$ ipython --no-banner

In [1]: import numpy as np

In [2]: import numpy.linalg as la

In [3]: np.set_printoptions(precision=1, suppress=True, linewidth=120, legacy="1.25")

In [4]: Y = np.array([[1, -2, 0, 0], [-2, 0, -2, 2], [0, 0, 2, -2], [2, 2, -1, 2]])

In [5]: W0 = np.triu(Y)

In [6]: print(W0)
[[ 1 -2  0  0]
 [ 0  0 -2  2]
 [ 0  0  2 -2]
 [ 0  0  0  2]]

In [7]: U, sv, Vh = la.svd(W0, full_matrices=False)

In [8]: print(np.round(np.sqrt((sv ** 2).sum()), 1), np.round(la.norm(W0), 1))
5.0 5.0

In [9]: print(np.abs(U[:, 0]).round(6).argmax())
1

In [10]: print(np.round(Vh @ Vh.T, 1) + 0)
[[1. 0. 0. 0.]
 [0. 1. 0. 0.]
 [0. 0. 1. 0.]
 [0. 0. 0. 1.]]

In [11]: print(U.shape, sv.shape, Vh.shape)
(4, 4) (4,) (4, 4)

In [12]: print(np.abs(Vh[0]))
[0.  0.  0.6 0.8]

In [13]: print(np.allclose(U * sv @ Vh, W0))
True

In [14]: print(sv)
[4.3 2.2 1.3 0. ]

In [15]: print(np.round(U.T @ U, 1) + 0)
[[1. 0. 0. 0.]
 [0. 1. 0. 0.]
 [0. 0. 1. 0.]
 [0. 0. 0. 1.]]

In [16]: print(np.cumsum(sv ** 2) / np.sum(sv ** 2))
[0.7 0.9 1.  1. ]

In [17]: print(np.trace(W0))
5

In [18]: print(W0 @ W0)
[[ 1 -2  4 -4]
 [ 0  0 -4  8]
 [ 0  0  4 -8]
 [ 0  0  0  4]]

In [19]: print((W0 + W0.T) / 2)
[[ 1. -1.  0.  0.]
 [-1.  0. -1.  1.]
 [ 0. -1.  2. -1.]
 [ 0.  1. -1.  2.]]

In [20]: print(W0.reshape(-1, 2))
[[ 1 -2]
 [ 0  0]
 [ 0  0]
 [-2  2]
 [ 0  0]
 [ 2 -2]
 [ 0  0]
 [ 0  2]]

In [21]: print(W0.reshape(2, -1))
[[ 1 -2  0  0  0  0 -2  2]
 [ 0  0  2 -2  0  0  0  2]]

In [22]: blk = W0.reshape(4, 2, -1)

In [23]: print(np.einsum("ihd,jhd->hij", blk, blk).shape)
(2, 4, 4)

In [24]: print(blk[:, 0])
[[ 1 -2]
 [ 0  0]
 [ 0  0]
 [ 0  0]]

In [25]: M = np.loadtxt("test6.csv", delimiter=",")

In [26]: print(M)
[[ 2.  3.  4.  5.  6.  7.  8.  9. 10.]
 [11. 12. 13. 14. 15. 16. 17. 18. 19.]
 [20. 21. 22. 23. 24. 25. 26. 27. 28.]
 [29. 30. 31. 32. 33. 34. 35. 36. 37.]
 [38. 39. 40. 41. 42. 43. 44. 45. 46.]
 [47. 48. 49. 50. 51. 52. 53. 54. 55.]
 [56. 57. 58. 59. 60. 61. 62. 63. 64.]
 [65. 66. 67. 68. 69. 70. 71. 72. 73.]
 [74. 75. 76. 77. 78. 79. 80. 81. 82.]]

In [27]: U, sv, Vh = la.svd(M)

In [28]: evecs = Vh[:(sv > 1e-8).sum()]

In [29]: rng = np.random.default_rng(59255)

In [30]: x0 = M[6] + 5 * M[0] + rng.integers(2) * np.eye(9)[6]

In [31]: print(x0)
[ 66.  72.  78.  84.  90.  96. 103. 108. 114.]

In [32]: print(np.diag(evecs.T @ evecs))
[0.4 0.3 0.2 0.1 0.1 0.1 0.2 0.3 0.4]

In [33]: K = np.array([[3.0, -1.0, 0.0, 0.0, 0.0, 0.0],
    ...:     [-1.0, 2.0, -1.0, 0.0, 0.0, 0.0],
    ...:     [0.0, -1.0, 0.0, -1.0, 0.0, 0.0],
    ...:     [0.0, 0.0, -1.0, 2.0, -1.0, 0.0],
    ...:     [0.0, 0.0, 0.0, -1.0, 1.0, -1.0],
    ...:     [0.0, 0.0, 0.0, 0.0, -1.0, 3.0]])

In [34]: w, evecs = la.eigh(K)

In [35]: print(np.round(evecs @ np.diag(w) @ evecs.T, 1) + 0)
[[ 3. -1.  0.  0.  0.  0.]
 [-1.  2. -1.  0.  0.  0.]
 [ 0. -1.  0. -1.  0.  0.]
 [ 0.  0. -1.  2. -1.  0.]
 [ 0.  0.  0. -1.  1. -1.]
 [ 0.  0.  0.  0. -1.  3.]]

In [36]: print((w > 1e-8).sum(), (w < -1e-8).sum())
5 1

In [37]: print(la.eigvalsh(K + 4 * np.eye(6)))
[3.2 4.3 5.6 6.6 7.5 7.7]

In [38]: print(la.svd(K, compute_uv=False))
[3.7 3.5 2.6 1.6 0.8 0.3]

In [39]: print(w)
[-0.8  0.3  1.6  2.6  3.5  3.7]

In [40]: print(np.round(evecs.T @ evecs, 1) + 0)
[[1. 0. 0. 0. 0. 0.]
 [0. 1. 0. 0. 0. 0.]
 [0. 0. 1. 0. 0. 0.]
 [0. 0. 0. 1. 0. 0.]
 [0. 0. 0. 0. 1. 0.]
 [0. 0. 0. 0. 0. 1.]]

In [41]: print(np.unique(w.round(6) + 0, return_counts=True)[1])
[1 1 1 1 1 1]

In [42]: print(la.eigvalsh(K @ K))
[ 0.1  0.7  2.7  7.  12.6 13.9]

In [43]: print(np.round(evecs.T @ K @ evecs, 1) + 0)
[[-0.8  0.   0.   0.   0.   0. ]
 [ 0.   0.3  0.   0.   0.   0. ]
 [ 0.   0.   1.6  0.   0.   0. ]
 [ 0.   0.   0.   2.6  0.   0. ]
 [ 0.   0.   0.   0.   3.5  0. ]
 [ 0.   0.   0.   0.   0.   3.7]]

In [44]: lab = rng.permutation(6)

In [45]: print(lab)
[1 3 5 2 4 0]

In [46]: Y = K[lab][:, lab]

In [47]: print(np.trace(Y))
11.0

In [48]: print(np.sort(np.abs(la.eigvals(Y))))
[0.3 0.8 1.6 2.6 3.5 3.7]

In [49]: print(Y)
[[ 2.  0.  0. -1.  0. -1.]
 [ 0.  2.  0. -1. -1.  0.]
 [ 0.  0.  3.  0. -1.  0.]
 [-1. -1.  0.  0.  0.  0.]
 [ 0. -1. -1.  0.  1.  0.]
 [-1.  0.  0.  0.  0.  3.]]

In [50]: print(np.diag(Y))
[2. 2. 3. 0. 1. 3.]
